$ python3 -q
>>> import numpy as np
>>> import numpy.linalg as la
>>> np.set_printoptions(precision=3, suppress=True, linewidth=100)
>>> K = np.load("block2.npy")
>>> K
array([[-10,   0,  -1,   1,   4],
       [  0,   8,  -6,  10,  -2],
       [ -1,  -6,  -2,   2,   5],
       [  1,  10,   2,  -2,   2],
       [  4,  -2,   5,   2,  -6]])
>>> K.sum(axis=0)
array([-6, 10, -2, 13,  3])
>>> la.matrix_rank(K)
np.int64(5)
>>> print(K.sum(axis=1))
[-6 10 -2 13  3]
>>> round(la.norm(K), 3)
np.float64(24.29)
>>> np.zeros(5, 5)
Traceback (most recent call last):
  File "<python-input-9>", line 1, in <module>
    np.zeros(5, 5)
    ~~~~~~~~^^^^^^
TypeError: Cannot interpret '5' as a data type
>>> np.abs(K).max()
np.int64(10)
>>> K[5]
Traceback (most recent call last):
  File "<python-input-11>", line 1, in <module>
    K[5]
    ~^^^
IndexError: index 5 is out of bounds for axis 0 with size 5
>>> la.svd(K, compute_uv=False)
array([15.4  , 13.754, 10.787,  6.079,  3.22 ])
>>> A2 = K / la.norm(K, axis=1, keepdims=True)
>>> cov = A2 @ A2.T
>>> print(la.norm(A2, axis=1))
[1. 1. 1. 1. 1.]
>>> (np.abs(cov) > 0.9).astype(int)
array([[1, 0, 0, 0, 0],
       [0, 1, 0, 0, 0],
       [0, 0, 1, 0, 0],
       [0, 0, 0, 1, 0],
       [0, 0, 0, 0, 1]])
>>> cov
array([[ 1.   ,  0.052,  0.374, -0.052, -0.669],
       [ 0.052,  1.   , -0.218,  0.29 , -0.106],
       [ 0.374, -0.218,  1.   , -0.663, -0.363],
       [-0.052,  0.29 , -0.663,  1.   , -0.224],
       [-0.669, -0.106, -0.363, -0.224,  1.   ]])
>>> round(float(np.degrees(np.arccos(np.clip(cov[1, 4], -1, 1)))), 3)
96.103
>>> np.argwhere(np.triu(np.abs(cov) > 0.95, 1))
array([], shape=(0, 2), dtype=int64)
>>> Lm = la.cholesky(cov)
>>> cov / np.sqrt(np.outer(np.diag(cov), np.diag(cov)))
array([[ 1.   ,  0.052,  0.374, -0.052, -0.669],
       [ 0.052,  1.   , -0.218,  0.29 , -0.106],
       [ 0.374, -0.218,  1.   , -0.663, -0.363],
       [-0.052,  0.29 , -0.663,  1.   , -0.224],
       [-0.669, -0.106, -0.363, -0.224,  1.   ]])
>>> print(Lm @ Lm.T)
[[ 1.     0.052  0.374 -0.052 -0.669]
 [ 0.052  1.    -0.218  0.29  -0.106]
 [ 0.374 -0.218  1.    -0.663 -0.363]
 [-0.052  0.29  -0.663  1.    -0.224]
 [-0.669 -0.106 -0.363 -0.224  1.   ]]
>>> print(np.diag(Lm) ** 2)
[1.    0.997 0.804 0.501 0.308]
>>> round(float(np.prod(np.diag(Lm)) ** 2), 3), round(float(la.det(cov)), 3)
(0.124, 0.124)
>>> print(Lm)
[[ 1.     0.     0.     0.     0.   ]
 [ 0.052  0.999  0.     0.     0.   ]
 [ 0.374 -0.237  0.897  0.     0.   ]
 [-0.052  0.293 -0.641  0.708  0.   ]
 [-0.669 -0.072 -0.145 -0.468  0.555]]
